$ python -q
>>> import numpy as np
>>> from numpy import linalg as LA
>>> np.set_printoptions(precision=2, suppress=True, linewidth=120, sign=" ")
>>> rd = lambda a: np.round(a, 2) + 0
>>> W0 = np.load("sample8.npy")
>>> W0
array([[ 1.,  1., -2.,  1.,  0.],
       [-1.,  1., -1.,  2.,  0.],
       [ 2., -1.,  2., -2.,  0.],
       [-2., -1.,  1.,  1.,  0.],
       [ 0.,  0.,  0.,  0.,  1.]])
>>> rd(LA.eigvals(W0).sum().real)
np.float64(6.0)
>>> np.kron(np.eye(2, dtype=int), W0)
array([[ 1.,  1., -2.,  1.,  0.,  0.,  0., -0.,  0.,  0.],
       [-1.,  1., -1.,  2.,  0., -0.,  0., -0.,  0.,  0.],
       [ 2., -1.,  2., -2.,  0.,  0., -0.,  0., -0.,  0.],
       [-2., -1.,  1.,  1.,  0., -0., -0.,  0.,  0.,  0.],
       [ 0.,  0.,  0.,  0.,  1.,  0.,  0.,  0.,  0.,  0.],
       [ 0.,  0., -0.,  0.,  0.,  1.,  1., -2.,  1.,  0.],
       [-0.,  0., -0.,  0.,  0., -1.,  1., -1.,  2.,  0.],
       [ 0., -0.,  0., -0.,  0.,  2., -1.,  2., -2.,  0.],
       [-0., -0.,  0.,  0.,  0., -2., -1.,  1.,  1.,  0.],
       [ 0.,  0.,  0.,  0.,  0.,  0.,  0.,  0.,  0.,  1.]])
>>> rd(LA.det(2 * W0)), rd(LA.det(W0))
(np.float64(192.0), np.float64(6.0))
>>> rd(LA.det(W0.T))
np.float64(6.0)
>>> rng = np.random.default_rng(95071)
>>> lab = rng.permutation(5)
>>> lab
array([ 1,  3,  0,  2,  4])
>>> Y = W0[lab][:, lab]
>>> np.allclose(Y, W0)
False
>>> rd(np.sort(np.abs(LA.eigvals(Y))))
array([ 0.63,  0.63,  1.  ,  3.86,  3.86])
>>> np.diag(Y)
array([ 1.,  1.,  1.,  2.,  1.])
>>> vec = np.array([-3, -1, 1, 2, 1])
>>> h1 = np.maximum(W0 @ vec, 0)
>>> W0 * (h1 > 1e-9)[:, None]
array([[ 0.,  0., -0.,  0.,  0.],
       [-1.,  1., -1.,  2.,  0.],
       [ 0., -0.,  0., -0.,  0.],
       [-2., -1.,  1.,  1.,  0.],
       [ 0.,  0.,  0.,  0.,  1.]])
>>> W0.T @ h1
array([-25.,  -5.,   5.,  20.,   1.])
>>> np.flatnonzero(h1 > 1e-9)
array([ 1,  3,  4])
>>> np.maximum(W0 @ vec, 0) - np.maximum(-W0 @ vec, 0)
array([-4.,  5., -7., 10.,  1.])
>>> rd(np.tanh(W0 @ vec))
array([-1.  ,  1.  , -1.  ,  1.  ,  0.76])
>>> u = np.array([0, 0])
>>> np.convolve(W0[2], u)
array([ 0.,  0.,  0.,  0.,  0.,  0.])
>>> Y = np.array([[1, 2, 4, 0, 4, 4, 2, 3, 0, 1],
...     [4, 0, 1, 2, 0, 4, 3, 1, 3, 4],
...     [1, 1, 5, 2, 2, 3, 0, 0, 4, 5],
...     [4, 2, 5, 1, 5, 3, 2, 2, 5, 3],
...     [3, 3, 5, 3, 5, 2, 2, 0, 1, 5],
...     [0, 0, 1, 1, 2, 2, 5, 2, 1, 1],
...     [2, 1, 4, 0, 3, 1, 4, 0, 4, 4],
...     [2, 4, 2, 5, 0, 2, 4, 1, 0, 3],
...     [1, 3, 4, 1, 4, 1, 5, 4, 0, 0],
...     [0, 5, 0, 4, 0, 2, 3, 4, 4, 1]])
>>> F = Y - Y.T
>>> F
array([[ 0, -2,  3, -4,  1,  4,  0,  1, -1,  1],
       [ 2,  0,  0,  0, -3,  4,  2, -3,  0, -1],
       [-3,  0,  0, -3, -3,  2, -4, -2,  0,  5],
       [ 4,  0,  3,  0,  2,  2,  2, -3,  4, -1],
       [-1,  3,  3, -2,  0,  0, -1,  0, -3,  5],
       [-4, -4, -2, -2,  0,  0,  4,  0,  0, -1],
       [ 0, -2,  4, -2,  1, -4,  0, -4, -1,  1],
       [-1,  3,  2,  3,  0,  0,  4,  0, -4, -1],
       [ 1,  0,  0, -4,  3,  0,  1,  4,  0, -4],
       [-1,  1, -5,  1, -5,  1, -1,  1,  4,  0]])
>>> lab = rng.permutation(10)
>>> lab
array([ 6,  8,  9,  3,  1,  7,  0,  4,  2,  5])
>>> Y = F[lab][:, lab]
>>> rd(np.sort(np.abs(LA.eigvals(Y))))
array([  1.33,   1.33,   3.23,   3.23,   7.57,   7.57,   9.28,   9.28,  11.85,  11.85])
>>> np.trace(Y)
np.int64(0)
>>> np.diag(Y)
array([ 0,  0,  0,  0,  0,  0,  0,  0,  0,  0])
>>> np.allclose(Y, F)
False
>>> vec = np.array([0, 1, 0, 0, 2, 1, 2, 2, 0, 2])
>>> rd(LA.eigvals(F).real)
array([ 0.,  0.,  0.,  0.,  0.,  0.,  0.,  0.,  0.,  0.])
>>> vec @ F @ vec
np.int64(0)
>>> Q = LA.solve(np.eye(10) - F, np.eye(10) + F)
>>> rd(Q @ Q.T)
array([[ 1.,  0.,  0.,  0.,  0.,  0.,  0.,  0.,  0.,  0.],
       [ 0.,  1.,  0.,  0.,  0.,  0.,  0.,  0.,  0.,  0.],
       [ 0.,  0.,  1.,  0.,  0.,  0.,  0.,  0.,  0.,  0.],
       [ 0.,  0.,  0.,  1.,  0.,  0.,  0.,  0.,  0.,  0.],
       [ 0.,  0.,  0.,  0.,  1.,  0.,  0.,  0.,  0.,  0.],
       [ 0.,  0.,  0.,  0.,  0.,  1.,  0.,  0.,  0.,  0.],
       [ 0.,  0.,  0.,  0.,  0.,  0.,  1.,  0.,  0.,  0.],
       [ 0.,  0.,  0.,  0.,  0.,  0.,  0.,  1.,  0.,  0.],
       [ 0.,  0.,  0.,  0.,  0.,  0.,  0.,  0.,  1.,  0.],
       [ 0.,  0.,  0.,  0.,  0.,  0.,  0.,  0.,  0.,  1.]])
>>> data = np.array([[13, 10, 12, 7, 9, 17],
...     [10, 8, 8, 6, 8, 12],
...     [12, 8, 16, 4, 4, 20],
...     [7, 6, 4, 5, 7, 7],
...     [9, 8, 4, 7, 10, 8],
...     [17, 12, 20, 7, 8, 26]])
>>> # rows and columns are dependent
>>> Uu, sigma, VT = LA.svd(data)
>>> np.argmax(sigma[:-1] / (sigma[1:] + 1e-6)) + 1
np.int64(2)
>>> Y = Uu[:, :2] @ np.diag(sigma[:2]) @ VT[:2]
>>> rd(LA.norm(data - Y) / LA.norm(data))
np.float64(0.0)
>>> rd(LA.norm(data - Y, 2)), rd(sigma[2])
(np.float64(0.0), np.float64(0.0))
>>> LA.matrix_rank(Y)
np.int64(2)
>>> rd(np.sort(LA.eigvals(W0).real))
array([ 0.45,  0.45,  1.  ,  2.05,  2.05])
>>> W0 @ W0
array([[-6.,  3., -6.,  8.,  0.],
       [-8., -1.,  1.,  5.,  0.],
       [11.,  1., -1., -6.,  0.],
       [-1., -5.,  8., -5.,  0.],
       [ 0.,  0.,  0.,  0.,  1.]])
>>> np.flatnonzero(LA.matrix_power((W0 != 0) + (W0.T != 0) + np.eye(5), 5)[4])
array([ 4])
>>> Uu, sigma, VT = LA.svd(data)
>>> evecs = VT[:(sigma > 1e-8).sum()]
>>> vec = data[3] + -2 * data[1] + rng.integers(2) * np.eye(6)[4]
>>> vec
array([-13., -10., -12.,  -7.,  -8., -17.])
>>> rd(np.diag(evecs.T @ evecs))
array([ 0.22,  0.18,  0.42,  0.2 ,  0.49,  0.49])
>>> rd(evecs.T @ evecs)
array([[ 0.22,  0.19,  0.12,  0.16,  0.22,  0.22],
       [ 0.19,  0.18,  0.02,  0.18,  0.26,  0.11],
       [ 0.12,  0.02,  0.42, -0.09, -0.18,  0.43],
       [ 0.16,  0.18, -0.09,  0.2 ,  0.31,  0.  ],
       [ 0.22,  0.26, -0.18,  0.31,  0.49, -0.05],
       [ 0.22,  0.11,  0.43,  0.  , -0.05,  0.49]])
>>> LA.matrix_rank(np.vstack([data, vec]))
np.int64(3)
>>> vec = np.array([2, 0, 1, 3, 2, 3])
>>> h1 = np.maximum(data @ vec, 0)
>>> h1
array([ 128,   98,  120,   68,   87,  169])
>>> np.tanh(data @ vec)
array([ 1.,  1.,  1.,  1.,  1.,  1.])
>>> np.unique(data.round(6), axis=0).shape
(6, 6)
>>> LA.lstsq(data[:-1].T, data[-1])[2]
np.int32(2)
>>> K = np.load("dump.npy")
>>> K
array([[ 0,  0,  1],
       [ 1,  0,  0],
       [ 0,  1,  0]])
>>> theta = np.radians(120)
>>> Rm = np.eye(3)
>>> Rm[1, 1] = Rm[0, 0] = np.cos(theta)
>>> Rm[1, 0], Rm[0, 1] = -np.sin(theta), np.sin(theta)
>>> rd(Rm)
array([[-0.5 ,  0.87,  0.  ],
       [-0.87, -0.5 ,  0.  ],
       [ 0.  ,  0.  ,  1.  ]])
>>> Y = K @ Rm.T
>>> np.allclose(LA.norm(K, axis=1), LA.norm(Y, axis=1))
True
>>> rd(LA.det(Rm)), rd(np.trace(Rm))
(np.float64(1.0), np.float64(0.0))
>>> rd(np.abs(Y - K).max(axis=0))
array([ 1.5,  1.5,  0. ])
>>> K @ K.T
array([[ 1,  0,  0],
       [ 0,  1,  0],
       [ 0,  0,  1]])
>>> rd(LA.svd(K, compute_uv=False))
array([ 1.,  1.,  1.])
>>> theta = np.radians(163)
>>> Rm = np.eye(5)
>>> Rm[1, 1] = Rm[0, 0] = np.cos(theta)
>>> Rm[1, 0], Rm[0, 1] = -np.sin(theta), np.sin(theta)
>>> rd(Rm)
array([[-0.96,  0.29,  0.  ,  0.  ,  0.  ],
       [-0.29, -0.96,  0.  ,  0.  ,  0.  ],
       [ 0.  ,  0.  ,  1.  ,  0.  ,  0.  ],
       [ 0.  ,  0.  ,  0.  ,  1.  ,  0.  ],
       [ 0.  ,  0.  ,  0.  ,  0.  ,  1.  ]])
>>> Y = W0 @ Rm.T
>>> rd(LA.svd(W0, compute_uv=False)), rd(LA.svd(Y, compute_uv=False))
(array([ 4.73,  3.28,  1.  ,  0.77,  0.5 ]), array([ 4.73,  3.28,  1.  ,  0.77,  0.5 ]))
>>> rd(np.abs(Y - W0).max(axis=0))
array([ 4.2 ,  2.54,  0.  ,  0.  ,  0.  ])
>>> lab = rng.permutation(3)
>>> lab
array([ 2,  1,  0])
>>> Y = K[lab][:, lab]
>>> np.trace(Y)
np.int64(0)
>>> rd(LA.det(Y)), rd(LA.det(K[lab]))
(np.float64(1.0), np.float64(-1.0))
>>> vec = np.array([0, 2, 0])
>>> rd(LA.inv(K))
array([[ 0.,  1.,  0.],
       [ 0.,  0.,  1.],
       [ 1.,  0.,  0.]])
>>> K.T @ (K @ vec)
array([ 0,  2,  0])
>>> rd(LA.det(K))
np.float64(1.0)
>>> X = np.load("mat.npy")
>>> X
array([[ 0.62,  0.15,  0.23],
       [ 0.  ,  0.5 ,  0.5 ],
       [ 0.4 ,  0.35,  0.25]])
>>> # row-stochastic, so 1 is an eigenvalue
>>> W = np.array([[1, 0, -1, 0, -1], [0, 2, 1, 2, -1], [2, 1, -2, -1, 2]])
>>> b = np.array([4, 4, 0, 1, 0])
>>> H = np.maximum(X @ W + b, 0)
>>> H
array([[ 5.08,  4.53,  0.  ,  1.07,  0.  ],
       [ 5.  ,  5.5 ,  0.  ,  1.5 ,  0.5 ],
       [ 4.9 ,  4.95,  0.  ,  1.45,  0.  ]])
>>> rd((H > 0).mean(axis=0))
array([ 1.  ,  1.  ,  0.  ,  1.  ,  0.33])
>>> C = np.array([[9, 5], [1, 6], [1, 8], [6, 7], [9, 8]])
>>> rd(H @ C)
array([[ 56.67,  60.07],
       [ 64.  ,  72.5 ],
       [ 57.75,  64.35]])
>>> (H @ C).round(6).argmax(axis=1)
array([ 1,  1,  1])
>>> rd(LA.matrix_power(X, 2))
array([[ 0.48,  0.25,  0.28],
       [ 0.2 ,  0.42,  0.38],
       [ 0.35,  0.32,  0.33]])
>>> rd(np.sort(np.abs(LA.eigvals(X)))[::-1])
array([ 1.  ,  0.47,  0.1 ])
>>> X @ np.ones(3)
array([ 1.,  1.,  1.])
>>> rd(LA.matrix_power(X, 100))
array([[ 0.34,  0.33,  0.33],
       [ 0.34,  0.33,  0.33],
       [ 0.34,  0.33,  0.33]])
>>> pr = np.eye(3)[0]
>>> for _ in range(4):
...     pr = pr @ X
...     print(pr.round(2))
... 
[ 0.62  0.15  0.23]
[ 0.48  0.25  0.28]
[ 0.41  0.29  0.3 ]
[ 0.37  0.31  0.31]
>>> Q, evecs = LA.qr(X[:, :1])[0], LA.qr(X[:, 1:])[0]
>>> sigma = LA.svd(Q.T @ evecs, compute_uv=False)
>>> rd(np.degrees(np.arccos(sigma.clip(0, 1))))
array([ 55.68])
>>> theta = np.radians(90)
>>> Rm = np.eye(6)
>>> Rm[3, 3] = Rm[0, 0] = np.cos(theta)
>>> Rm[3, 0], Rm[0, 3] = -np.sin(theta), np.sin(theta)
>>> rd(Rm)
array([[ 0.,  0.,  0.,  1.,  0.,  0.],
       [ 0.,  1.,  0.,  0.,  0.,  0.],
       [ 0.,  0.,  1.,  0.,  0.,  0.],
       [-1.,  0.,  0.,  0.,  0.,  0.],
       [ 0.,  0.,  0.,  0.,  1.,  0.],
       [ 0.,  0.,  0.,  0.,  0.,  1.]])
>>> Y = data @ Rm.T
>>> np.allclose(data @ data.T, Y @ Y.T)
True
>>> rd(LA.svd(data, compute_uv=False)), rd(LA.svd(Y, compute_uv=False))
(array([ 65.25,  12.75,   0.  ,   0.  ,   0.  ,   0.  ]), array([ 65.25,  12.75,   0.  ,   0.  ,   0.  ,   0.  ]))
>>> arr = np.loadtxt("block7.csv", delimiter=",")
>>> rd(arr)
array([[ 0.16, -1.05,  0.3 , -1.67],
       [ 1.29,  1.35,  0.15, -0.7 ],
       [-0.81,  0.53,  1.75, -0.09],
       [-1.29,  0.89, -0.91, -0.85]])
>>> vec = np.array([-3, 1, -3, 2])
>>> rhs = arr @ vec
>>> rd(rhs)
array([-5.77, -4.35, -2.49,  5.79])
>>> rd(LA.solve(arr, arr[:, 0]))
array([ 1.,  0.,  0.,  0.])
>>> rd(LA.solve(arr, 3 * rhs))
array([-9.,  3., -9.,  6.])
>>> rd(LA.pinv(arr))
array([[ 0.04,  0.32, -0.2 , -0.32],
       [-0.26,  0.34,  0.13,  0.22],
       [ 0.08,  0.04,  0.44, -0.23],
       [-0.42, -0.17, -0.02, -0.21]])
>>> rd(arr[:, 0] @ arr[:, 3])
np.float64(0.0)
>>> Q, _ = LA.qr(np.array([[-0.6, 1.1, -1.4], [1.6, -0.2, 0.8], [-0.7, 0.5, 0.5]]))
>>> feats = Q[:, :3]
>>> rd(feats)
array([[-0.32, -0.87, -0.36],
       [ 0.87, -0.43,  0.26],
       [-0.38, -0.23,  0.9 ]])
>>> # orthonormal columns
>>> Y = LA.inv(feats)
>>> rd(feats @ Y)
array([[ 1.,  0.,  0.],
       [ 0.,  1.,  0.],
       [ 0.,  0.,  1.]])
>>> (np.abs(Y) > 1e-9).astype(int)
array([[ 1,  1,  1],
       [ 1,  1,  1],
       [ 1,  1,  1]])
>>> rd(LA.det(feats) * LA.det(Y))
np.float64(1.0)
>>> np.allclose(Y, feats.T)
True
>>> u = np.array([2, 2, 3])
>>> rd(np.convolve(feats[1], u))
array([ 1.73,  0.88,  2.26, -0.77,  0.77])
>>> rd(np.cross(feats[1, :3], feats[0, :3]))
array([ 0.38,  0.23, -0.9 ])
>>> Q, evecs = LA.qr(W0[:, :3])[0], LA.qr(W0[:, 3:])[0]
>>> sigma = LA.svd(Q.T @ evecs, compute_uv=False)
>>> rd(np.degrees(np.arccos(sigma.clip(0, 1))))
array([ 18.43,  90.  ])
>>> rd(LA.norm(Q @ Q.T - evecs @ evecs.T, 2))
np.float64(1.0)
>>> rd(sigma)
array([ 0.95,  0.  ])
>>> rd(LA.pinv(feats))
array([[-0.32,  0.87, -0.38],
       [-0.87, -0.43, -0.23],
       [-0.36,  0.26,  0.9 ]])
>>> rd(feats.T @ feats)
array([[ 1.,  0.,  0.],
       [ 0.,  1.,  0.],
       [ 0.,  0.,  1.]])
>>> rd(feats @ feats.T)
array([[ 1.,  0.,  0.],
       [ 0.,  1.,  0.],
       [ 0.,  0.,  1.]])
>>> rd(LA.norm(feats[0] - feats[2]))
np.float64(1.41)
>>> rd(LA.norm(feats) ** 2 / LA.norm(feats, 2) ** 2)
np.float64(3.0)
>>> rd(LA.norm(feats, "nuc"))
np.float64(3.0)
>>> rd(feats[0] @ feats[2])
np.float64(0.0)
>>> rd(LA.norm(feats, axis=1))
array([ 1.,  1.,  1.])
>>> rd(LA.norm(feats, 1)), rd(LA.norm(feats, np.inf))
(np.float64(1.57), np.float64(1.56))
>>> J = np.load("data.npy")
>>> J
array([[-2.1 ,  0.1 ,  0.4 ,  0.4 ,  1.3 , -1.  ,  0.7 ,  0.2 ],
       [ 4.72,  0.9 , -0.4 ,  1.5 , -0.2 ,  0.  , -1.6 ,  0.5 ],
       [-2.39,  1.5 ,  1.2 ,  1.5 , -0.9 , -1.2 ,  0.8 ,  0.3 ],
       [ 2.71,  0.  ,  0.9 ,  1.5 ,  1.8 , -0.7 , -0.9 ,  1.6 ],
       [ 2.34,  0.6 ,  0.5 , -1.5 ,  0.3 , -0.3 , -0.8 , -0.3 ],
       [-2.65,  0.9 ,  0.3 ,  0.3 , -0.9 , -0.3 ,  0.9 ,  0.1 ],
       [ 2.4 ,  0.7 ,  0.8 , -0.6 , -0.7 ,  0.9 , -0.8 ,  0.2 ],
       [ 0.58, -1.2 , -0.8 , -0.1 , -0.4 ,  0.  , -0.2 ,  0.6 ],
       [-1.47,  0.2 , -0.4 ,  0.5 ,  0.2 ,  1.5 ,  0.5 , -0.4 ],
       [-1.48, -0.9 , -1.1 ,  0.2 , -0.2 ,  0.3 ,  0.5 , -0.2 ],
       [-3.31,  1.  , -2.3 ,  0.7 ,  0.  ,  1.2 ,  1.1 ,  0.6 ],
       [ 0.1 ,  0.2 , -0.3 , -0.9 , -0.2 , -0.3 ,  0.  ,  0.6 ],
       [ 1.56,  0.4 , -1.  , -0.6 , -0.4 , -0.2 , -0.5 ,  0.8 ],
       [-4.02, -0.2 , -0.1 , -0.1 , -0.1 ,  1.3 ,  1.3 ,  0.9 ],
       [-2.05, -0.2 ,  0.  , -0.5 ,  0.7 ,  1.3 ,  0.7 , -1.6 ],
       [ 0.13,  0.4 , -1.8 , -1.9 ,  1.1 ,  0.4 ,  0.  , -1.5 ],
       [ 3.1 , -0.8 ,  0.3 , -0.7 , -0.5 , -1.3 , -1.  ,  1.  ],
       [ 2.13, -2.2 , -0.3 , -0.2 ,  0.1 , -0.6 , -0.7 , -0.2 ],
       [-2.38, -0.2 , -1.2 , -0.1 ,  0.3 , -0.5 ,  0.8 ,  0.5 ],
       [-0.56,  0.9 , -0.3 , -0.3 , -0.8 ,  1.  ,  0.2 , -1.  ],
       [ 1.24, -0.5 ,  0.9 ,  1.5 , -0.5 ,  1.5 , -0.4 , -0.6 ],
       [ 2.17, -1.4 ,  0.9 , -0.8 ,  0.3 , -0.5 , -0.8 , -0.4 ],
       [ 0.12,  0.5 , -0.4 ,  0.1 ,  0.2 ,  0.  ,  0.  ,  2.3 ],
       [-1.6 , -0.4 , -2.  ,  0.3 ,  1.3 , -1.  ,  0.5 , -1.1 ]])
>>> lab = J[:, 6] > np.median(J[:, 6])
>>> u = J[lab].mean(axis=0) - J[~lab].mean(axis=0)
>>> ((J - J.mean(axis=0)) @ u > 0).astype(int)
array([ 1,  0,  1,  0,  0,  1,  0,  0,  1,  1,  1,  0,  0,  1,  1,  1,  0,  0,  1,  1,  0,  0,  0,  1])
>>> rd(u)
array([-3.98,  0.43, -0.45,  0.47,  0.01,  0.32,  1.32, -0.51])
>>> rd((((J - J.mean(axis=0)) @ u > 0) == lab).mean())
np.float64(0.96)
